$ ipython --no-banner

In [1]: import numpy as np

In [2]: np.set_printoptions(suppress=True, linewidth=140)

In [3]: W0 = np.load("m.npy")

In [4]: W0
Out[4]: 
array([[-0.025, -0.508,  0.229, -1.753,  4.078, -0.008],
       [-0.31 , -2.717, -0.166,  0.131,  0.665, -0.272],
       [ 0.366, -2.722, -0.397,  0.703, -1.952,  0.217],
       [-0.473,  1.758,  0.106,  2.016, -0.302,  0.106],
       [ 0.134,  3.567, -0.2  ,  0.923,  5.499,  0.12 ],
       [ 0.738,  2.973, -0.097, -0.62 , -4.099, -0.319],
       [ 0.06 ,  1.729,  0.019,  0.834,  8.279,  0.007],
       [ 0.227, -1.708, -0.061, -1.711, -3.264,  0.408],
       [-0.086,  2.48 ,  0.005,  0.528,  4.941, -0.528],
       [-0.065,  1.851, -0.224, -0.196,  7.91 , -0.327],
       [-0.03 , -2.485, -0.052, -1.06 ,  4.722,  0.211],
       [ 0.465, -1.284, -0.138,  0.5  ,  7.539,  0.017],
       [ 1.171,  3.429, -0.105,  2.684, -9.215,  0.17 ],
       [ 0.33 ,  0.75 , -0.118,  0.608, -1.659,  0.027],
       [-0.232, -0.409, -0.234,  1.025, -0.565, -0.154],
       [-0.872,  2.324, -0.038, -0.321,  8.025,  0.416],
       [-0.404, -3.098,  0.052,  0.297,  5.058,  0.116],
       [-1.086,  0.068, -0.104, -1.003, -1.402, -0.557],
       [-1.352, -2.513, -0.066, -2.106, -2.032,  0.286]])

In [5]: cen = W0 - W0.mean(axis=0)

In [6]: vecs = np.linalg.svd(cen)[2][:2]

In [7]: out = cen - cen @ vecs.T @ vecs

In [8]: np.round(out.std(axis=0), 3)
Out[8]: array([0.526, 0.329, 0.131, 0.988, 0.043, 0.271])

In [9]: cen = (W0 - W0.mean(axis=0)) / W0.std(axis=0)

In [10]: np.round(cen.std(axis=0), 3)
Out[10]: array([1., 1., 1., 1., 1., 1.])

In [11]: np.argwhere(np.abs(cen) > 2)
Out[11]: 
array([[ 0,  2],
       [ 2,  2],
       [12,  0],
       [12,  3],
       [12,  4],
       [18,  0]])

In [12]: c = np.linalg.lstsq(np.delete(cen, 5, axis=1), cen[:, 5])[0]

In [13]: np.abs(c).argmax()
Out[13]: np.int64(1)

In [14]: round(1 - np.var(cen[:, 5] - np.delete(cen, 5, axis=1) @ c), 3)
Out[14]: np.float64(0.085)

In [15]: basis = W0[[0, 17]].astype(float)

In [16]: for _ in range(4):
    ...:     idx = np.linalg.norm(W0[:, None] - basis, axis=-1).argmin(axis=1)
    ...:     basis = np.array([W0[idx == j].mean(axis=0) for j in range(2)])
    ...: 

In [17]: idx
Out[17]: array([0, 1, 1, 1, 0, 1, 0, 1, 0, 0, 0, 0, 1, 1, 1, 0, 0, 1, 1])

In [18]: basis.round(3)
Out[18]: 
array([[-0.091,  0.508, -0.039, -0.028,  6.228,  0.003],
       [-0.062, -0.109, -0.124,  0.173, -2.383, -0.009]])
